$ python3 -q
>>> import numpy as np
>>> np.set_printoptions(precision=1, suppress=True, linewidth=140)
>>> M2 = np.array([[1, 2, 0, 2]])
>>> X = M2.T @ M2
>>> X
array([[1, 2, 0, 2],
       [2, 4, 0, 4],
       [0, 0, 0, 0],
       [2, 4, 0, 4]])
>>> rng = np.random.default_rng(557)
>>> idx = rng.permutation(4)
>>> idx
array([0, 1, 2, 3])
>>> M2 = X[idx][:, idx]
>>> np.diag(M2)
array([1, 4, 0, 4])
>>> M2
array([[1, 2, 0, 2],
       [2, 4, 0, 4],
       [0, 0, 0, 0],
       [2, 4, 0, 4]])
>>> gram = M2.T @ M2
>>> np.allclose(gram, gram.T)
True
>>> np.round(np.linalg.eigvalsh(gram)[::-1], 1) + 0
array([81.,  0.,  0.,  0.])
>>> np.diag(gram)
array([ 9, 36,  0, 36])
>>> M2 = np.array([[-1, 1, 4, -2], [-3, -3, -4, 3], [1, 5, 0, -3], [-1, -1, -3, 5]])
>>> m1 = M2 + M2.T
>>> m1
array([[-2, -2,  5, -3],
       [-2, -6,  1,  2],
       [ 5,  1,  0, -6],
       [-3,  2, -6, 10]])
>>> # symmetric
>>> idx = rng.permutation(4)
>>> print(idx)
[1 3 2 0]
>>> M2 = m1[idx][:, idx]
>>> np.allclose(M2, m1)
False
>>> np.diag(M2)
array([-6, 10,  0, -2])
>>> evals, vecs = np.linalg.eigh(m1)
>>> x = np.array([-6, 2, -1, 1])
>>> x @ m1 @ x
np.int64(74)
>>> np.linalg.eigvalsh(m1[1:, 1:])
array([-6.9, -2.1, 12.9])
>>> round(x @ m1 @ x / (x @ x), 1), np.round(evals[0], 1), np.round(evals[-1], 1)
(np.float64(1.8), np.float64(-8.6), np.float64(14.5))
>>> M2 = m1 / np.linalg.norm(m1, axis=1, keepdims=True)
>>> gram = M2 @ M2.T
>>> gram
array([[ 1. ,  0.3,  0.1, -0.7],
       [ 0.3,  1. , -0.5,  0.1],
       [ 0.1, -0.5,  1. , -0.8],
       [-0.7,  0.1, -0.8,  1. ]])
>>> print(np.linalg.norm(M2, axis=1))
[1. 1. 1. 1.]
>>> (gram - 2 * np.eye(4)).round(6).argmax(axis=1)
array([1, 0, 0, 1])
>>> print(np.round(np.degrees(np.arccos(np.clip(gram[0, 1], -1, 1))), 1))
69.8
>>> (np.abs(gram) > 0.9).astype(int)
array([[1, 0, 0, 0],
       [0, 1, 0, 0],
       [0, 0, 1, 0],
       [0, 0, 0, 1]])
